$ python -q
>>> import numpy as np
>>> np.set_printoptions(precision=2, suppress=True, linewidth=100, legacy="1.25")
>>> arr = np.load("out16.npy")
>>> print(arr)
[[-4.33  0.82  9.31]
 [-3.49  0.39  6.82]
 [-1.7   1.33  9.31]
 [-2.57 -0.23  8.24]
 [-3.97 -1.71  8.85]
 [-3.15  2.51  9.63]
 [-1.22  0.29  8.46]
 [-3.55 -0.94  8.43]
 [-3.79  0.54  7.65]
 [-2.85  2.68  9.87]
 [-2.81 -1.56  8.9 ]
 [-4.53  0.01  9.58]
 [-1.28 -1.19 10.08]
 [-3.77 -1.62 10.05]
 [-2.6  -0.35  8.83]
 [-2.77  0.58  9.88]
 [-2.01 -1.73  9.56]
 [-1.64 -0.57  8.1 ]
 [-2.43 -0.5   8.79]
 [-3.02 -0.01  8.86]
 [-2.93 -1.25  8.87]
 [-4.08  1.2   9.16]
 [-3.91  1.67  8.61]
 [-5.61  0.39 10.05]]
>>> print(round(float(np.linalg.norm(arr)), 2))
47.42
>>> print(arr.mean(axis=0))
[-3.08  0.03  9.  ]
>>> print(arr.shape)
(24, 3)
>>> print(np.linalg.matrix_rank(arr))
3
>>> Q, V = np.linalg.qr(arr[:, :1])[0], np.linalg.qr(arr[:, 1:])[0]
>>> sv = np.linalg.svd(Q.T @ V, compute_uv=False)
>>> print(sv)
[0.95]
>>> print(round(float(np.linalg.norm(Q @ Q.T - V @ V.T, 2)), 2))
1.0
>>> print(np.degrees(np.arccos(sv.clip(0, 1))))
[18.94]
>>> print((sv > 0.9).sum())
1
>>> x = np.array([2, 0, 0])
>>> h = np.maximum(arr @ x, 0)
>>> print(h)
[0. 0. 0. 0. 0. 0. 0. 0. 0. 0. 0. 0. 0. 0. 0. 0. 0. 0. 0. 0. 0. 0. 0. 0.]
>>> E = np.loadtxt("test7.csv", delimiter=",")
>>> print(E)
[[ 0.39 -0.49]
 [-0.49  0.61]]
>>> # equal to its transpose
>>> print(np.linalg.lstsq(E[:-1].T, E[-1])[2])
1
>>> print(round(float(np.trace(np.linalg.pinv(E) @ E)), 2))
1.0
>>> mat = np.load("m.npy")
>>> print(mat)
[[1 0 0 0]
 [1 3 0 0]
 [0 0 0 0]
 [1 0 1 0]]
>>> # looks like rank 3
>>> print((mat - mat.T) / 2)
[[ 0.  -0.5  0.  -0.5]
 [ 0.5  0.   0.   0. ]
 [ 0.   0.   0.  -0.5]
 [ 0.5  0.   0.5  0. ]]
>>> print(np.allclose(mat, mat.T))
False
>>> print(np.trace(mat))
4
>>> print((mat + mat.T) / 2)
[[1.  0.5 0.  0.5]
 [0.5 3.  0.  0. ]
 [0.  0.  0.  0.5]
 [0.5 0.  0.5 0. ]]
>>> print(np.round(mat @ np.linalg.pinv(mat) @ mat, 2) + 0)
[[1. 0. 0. 0.]
 [1. 3. 0. 0.]
 [0. 0. 0. 0.]
 [1. 0. 1. 0.]]
>>> print(np.linalg.lstsq(mat[:-1].T, mat[-1])[2])
2
>>> print(round(np.linalg.norm(mat), 2))
3.61
>>> print(mat.sum(axis=0))
[3 3 1 0]
>>> np.zeros(4, 4)
Traceback (most recent call last):
  File "<python-input-33>", line 1, in <module>
    np.zeros(4, 4)
    ~~~~~~~~^^^^^^
TypeError: Cannot interpret '4' as a data type
>>> print(np.unravel_index(np.abs(mat).argmax(), mat.shape))
(1, 1)
>>> print(mat.sum(axis=1))
[1 4 0 2]
>>> print(np.linalg.matrix_rank(mat))
3
>>> W0 = np.array([[1, 5, 2, 1], [2, 3, 5, 0], [1, 5, 2, 1]])
>>> print(np.unravel_index(np.abs(W0).argmax(), W0.shape))
(0, 1)
>>> np.linalg.rank(W0)
Traceback (most recent call last):
  File "<python-input-39>", line 1, in <module>
    np.linalg.rank(W0)
    ^^^^^^^^^^^^^^
AttributeError: module 'numpy.linalg' has no attribute 'rank'
>>> print(np.linalg.matrix_rank(W0))
2
>>> print(W0.sum(axis=0))
[ 4 13  9  2]
>>> U, sv, VT = np.linalg.svd(W0)
>>> V = VT[:(sv > 1e-8).sum()]
>>> rng = np.random.default_rng(385)
>>> x = W0[2] + -3 * W0[0] + rng.integers(2) * np.eye(4)[2]
>>> print(x)
[ -2. -10.  -3.  -2.]
>>> print(np.round(np.linalg.norm(x - V.T @ V @ x), 2))
0.37
>>> print(V.T @ V)
[[ 0.12  0.06  0.32 -0.04]
 [ 0.06  0.93  0.02  0.24]
 [ 0.32  0.02  0.86 -0.13]
 [-0.04  0.24 -0.13  0.08]]
>>> print(np.allclose(V.T @ V @ x, x))
False
>>> A2 = np.array([[-2, 0], [2, 1], [0, 2], [0, 0]])
>>> print(np.vstack([W0, A2.T]).shape)
(5, 4)
>>> print(np.linalg.matrix_rank(np.vstack([W0, A2.T])))
4
>>> print(np.linalg.matrix_rank(W0 @ A2))
2
>>> print(np.argsort(-np.linalg.norm(W0, axis=0).round(6), kind="stable")[:3])
[1 2 0]
>>> print(np.linalg.cond(W0) > 100)
True
>>> print(round(np.linalg.norm(W0, 2) / np.linalg.norm(W0), 2))
0.95
>>> data = np.load("w.npy")
>>> print(data)
[[ 1  1  2]
 [ 3  1  6]
 [ 7  1  9]
 [ 9  5  9]
 [11  8 12]
 [14  8 17]
 [19 10 17]
 [20 10 18]
 [21 14 19]
 [23 16 20]
 [24 16 22]
 [27 16 23]
 [30 20 24]
 [32 24 26]
 [33 26 27]
 [35 26 30]
 [40 31 30]
 [45 35 31]
 [47 38 32]
 [49 40 36]
 [52 41 40]
 [56 42 44]
 [60 45 49]
 [61 49 54]]
>>> print(np.round(np.linalg.norm(data), 2))
254.58
>>> print(np.linalg.svd(data, compute_uv=False))
[253.99  16.3    5.86]
>>> print(np.count_nonzero(data))
72
>>> print(np.linalg.matrix_rank(data))
3
>>> print(data.sum(axis=1))
[  4  10  17  23  31  39  46  48  54  59  62  66  74  82  86  91 101 111 117 125 133 142 154 164]
>>> print(np.abs(data).max())
61
>>> print(np.diff(data, axis=0))
[[2 0 4]
 [4 0 3]
 [2 4 0]
 [2 3 3]
 [3 0 5]
 [5 2 0]
 [1 0 1]
 [1 4 1]
 [2 2 1]
 [1 0 2]
 [3 0 1]
 [3 4 1]
 [2 4 2]
 [1 2 1]
 [2 0 3]
 [5 5 0]
 [5 4 1]
 [2 3 1]
 [2 2 4]
 [3 1 4]
 [4 1 4]
 [4 3 5]
 [1 4 5]]
